>>> import numpy as np
>>> from numpy import linalg as LA
>>> np.set_printoptions(precision=4, suppress=True, linewidth=140, floatmode="fixed")
>>> rnd = lambda a: np.round(a, 4) + 0
>>> M2 = np.array([[3, 0], [2, 3]])
>>> W0 = np.tile(M2, (2, 2))
>>> print(W0)
[[3 0 3 0]
 [2 3 2 3]
 [3 0 3 0]
 [2 3 2 3]]
>>> M2 = W0 / np.sqrt((W0 ** 2).mean(axis=1, keepdims=True))
>>> print(LA.matrix_rank(M2) == LA.matrix_rank(W0))
True
>>> print(np.argsort(-LA.norm(W0, axis=0).round(6), kind="stable")[:3])
[0 2 1]
>>> print(LA.matrix_rank(W0, rtol=0.1))
2
>>> proj = np.triu(np.array([[2, 1, -2, 2], [-2, 1, 2, -1], [-2, 1, 2, 0], [1, 2, 0, 2]]), 1) + np.eye(4)
>>> M2 = proj @ W0 @ LA.inv(proj)
>>> print(rnd(np.poly(M2)))
[  1.0000 -12.0000  36.0000   0.0000   0.0000]
>>> print(np.trace(M2), np.trace(W0))
12.0 12
>>> A = np.loadtxt("run9.csv", delimiter=",")
>>> print(rnd(A))
[[  2.7055   9.8637   5.8168  16.1726]
 [ -2.7946  -1.0903  15.8275 -11.8530]
 [  3.3586   5.1213  -9.8755  16.2778]
 [ -2.7373  -0.8051  16.1339 -11.4698]
 [  1.7544   9.8766  12.1248  12.3436]
 [ -0.6868   6.0473  19.0460   0.4553]
 [ -1.8223   2.8345  18.8298  -5.8381]
 [  2.1878  10.0415   9.6602  14.1796]
 [  2.3124  10.0434   8.8424  14.6831]
 [  3.4047   7.2931  -4.9677  17.6221]
 [  2.8478   9.7026   4.4906  16.6609]
 [  1.7999   9.9040  11.8902  12.5417]
 [ -0.2670   6.9936  18.5466   2.6532]
 [ -3.2056  -3.6112  12.4902 -14.8553]
 [ -2.6118  -9.9372  -6.6114 -15.8341]
 [ -0.6097  -8.5994 -16.6144  -7.0455]
 [  3.1274   9.1204   1.2484  17.4779]]
>>> r = LA.matrix_rank(A)
>>> print(r)
2
>>> N = LA.svd(A)[2][r:].T
>>> print(np.allclose(A @ N, 0))
True
>>> print([int(LA.matrix_rank(A[:i])) for i in range(1, len(A) + 1)])
[1, 2, 2, 2, 2, 2, 2, 2, 2, 2, 2, 2, 2, 2, 2, 2, 2]
